$ ipython --no-banner

In [1]: import numpy as np

In [2]: import numpy.linalg as la

In [3]: np.set_printoptions(precision=2, suppress=True, linewidth=160)

In [4]: m1 = np.load("dump.npy")

In [5]: m1
Out[5]: 
array([[ 0.78,  0.31, -0.39, -0.22,  0.31],
       [ 0.31,  0.57,  0.55,  0.31, -0.43],
       [-0.39,  0.55,  0.29, -0.39,  0.55],
       [-0.22,  0.31, -0.39,  0.78,  0.31],
       [ 0.31, -0.43,  0.55,  0.31,  0.57]])

In [6]: w, V = la.eigh(m1)

In [7]: la.svd(m1, compute_uv=False)
Out[7]: array([1., 1., 1., 1., 1.])

In [8]: np.unique(w.round(6) + 0, return_counts=True)[1]
Out[8]: array([1, 4])

In [9]: la.eigvalsh(m1 + 3 * np.eye(5))
Out[9]: array([2., 4., 4., 4., 4.])

In [10]: round(float(w.sum()), 2), np.trace(m1)
Out[10]: (3.0, np.float64(3.0))

In [11]: la.eigvalsh(m1 @ m1)
Out[11]: array([1., 1., 1., 1., 1.])

In [12]: np.round(V.T @ V, 2) + 0
Out[12]: 
array([[1., 0., 0., 0., 0.],
       [0., 1., 0., 0., 0.],
       [0., 0., 1., 0., 0.],
       [0., 0., 0., 1., 0.],
       [0., 0., 0., 0., 1.]])

In [13]: Y = la.inv(m1)

In [14]: round(la.cond(m1), 2)
Out[14]: np.float64(1.0)

In [15]: Y
Out[15]: 
array([[ 0.78,  0.31, -0.39, -0.22,  0.31],
       [ 0.31,  0.57,  0.55,  0.31, -0.43],
       [-0.39,  0.55,  0.29, -0.39,  0.55],
       [-0.22,  0.31, -0.39,  0.78,  0.31],
       [ 0.31, -0.43,  0.55,  0.31,  0.57]])

In [16]: la.norm(Y, axis=0)
Out[16]: array([1., 1., 1., 1., 1.])

In [17]: np.round(Y.T @ Y, 2) + 0
Out[17]: 
array([[1., 0., 0., 0., 0.],
       [0., 1., 0., 0., 0.],
       [0., 0., 1., 0., 0.],
       [0., 0., 0., 1., 0.],
       [0., 0., 0., 0., 1.]])

In [18]: rng = np.random.default_rng(5458)

In [19]: z = rng.permutation(5)

In [20]: z
Out[20]: array([0, 2, 1, 3, 4])

In [21]: Y = m1[z][:, z]

In [22]: Y
Out[22]: 
array([[ 0.78, -0.39,  0.31, -0.22,  0.31],
       [-0.39,  0.29,  0.55, -0.39,  0.55],
       [ 0.31,  0.55,  0.57,  0.31, -0.43],
       [-0.22, -0.39,  0.31,  0.78,  0.31],
       [ 0.31,  0.55, -0.43,  0.31,  0.57]])

In [23]: round(float(la.det(Y)), 2), round(la.det(m1[z]), 2)
Out[23]: (-1.0, np.float64(1.0))

In [24]: G = m1.T @ m1

In [25]: np.diag(G)
Out[25]: array([1., 1., 1., 1., 1.])

In [26]: la.eigvalsh(G)[::-1]
Out[26]: array([1., 1., 1., 1., 1.])

In [27]: np.trace(G), round(float((m1 ** 2).sum()), 2)
Out[27]: (np.float64(5.0), 5.0)

In [28]: la.svd(m1, compute_uv=False) ** 2
Out[28]: array([1., 1., 1., 1., 1.])

In [29]: (m1 @ m1.T).shape
Out[29]: (5, 5)

In [30]: la.matrix_rank(G)
Out[30]: np.int64(5)

In [31]: feats = np.load("a.npy")

In [32]: feats
Out[32]: 
array([[ 1,  0],
       [ 0, -1],
       [ 0, -1]])

In [33]: feats @ feats.T
Out[33]: 
array([[1, 0, 0],
       [0, 1, 1],
       [0, 1, 1]])

In [34]: feats[:, 1] @ feats[:, 0]
Out[34]: np.int64(0)

In [35]: data = np.array([[-1, 3, 0, -8, 4, 0], [0, -3, 6, -4, 5, -4], [9, 1, -3, -7, 2, 9]])

In [36]: data
Out[36]: 
array([[-1,  3,  0, -8,  4,  0],
       [ 0, -3,  6, -4,  5, -4],
       [ 9,  1, -3, -7,  2,  9]])

In [37]: Y = data + rng.integers(-2, 3, (3, 2)) @ rng.integers(-2, 3, (2, 6))

In [38]: Y
Out[38]: 
array([[-3,  6, -4, -7,  6, -3],
       [ 2, -6, 10, -5,  3, -1],
       [13, -3,  1, -9, -2, 13]])

In [39]: np.round(la.svd(Y - data, compute_uv=False), 2) + 0
Out[39]: array([12.92,  1.72,  0.  ])

In [40]: Y - data
Out[40]: 
array([[-2,  3, -4,  1,  2, -3],
       [ 2, -3,  4, -1, -2,  3],
       [ 4, -4,  4, -2, -4,  4]])

In [41]: data[0] @ data[1]
Out[41]: np.int64(43)

In [42]: round(float(la.norm(data[0], 1)), 2), round(float(la.norm(data[0], np.inf)), 2)
Out[42]: (16.0, 8.0)

In [43]: round(float(la.norm(data, "nuc")), 2)
Out[43]: 33.27

In [44]: round(float(la.norm(data, 2)), 2)
Out[44]: 15.7

In [45]: round(float(la.norm(data) ** 2 / la.norm(data, 2) ** 2), 2)
Out[45]: 1.69
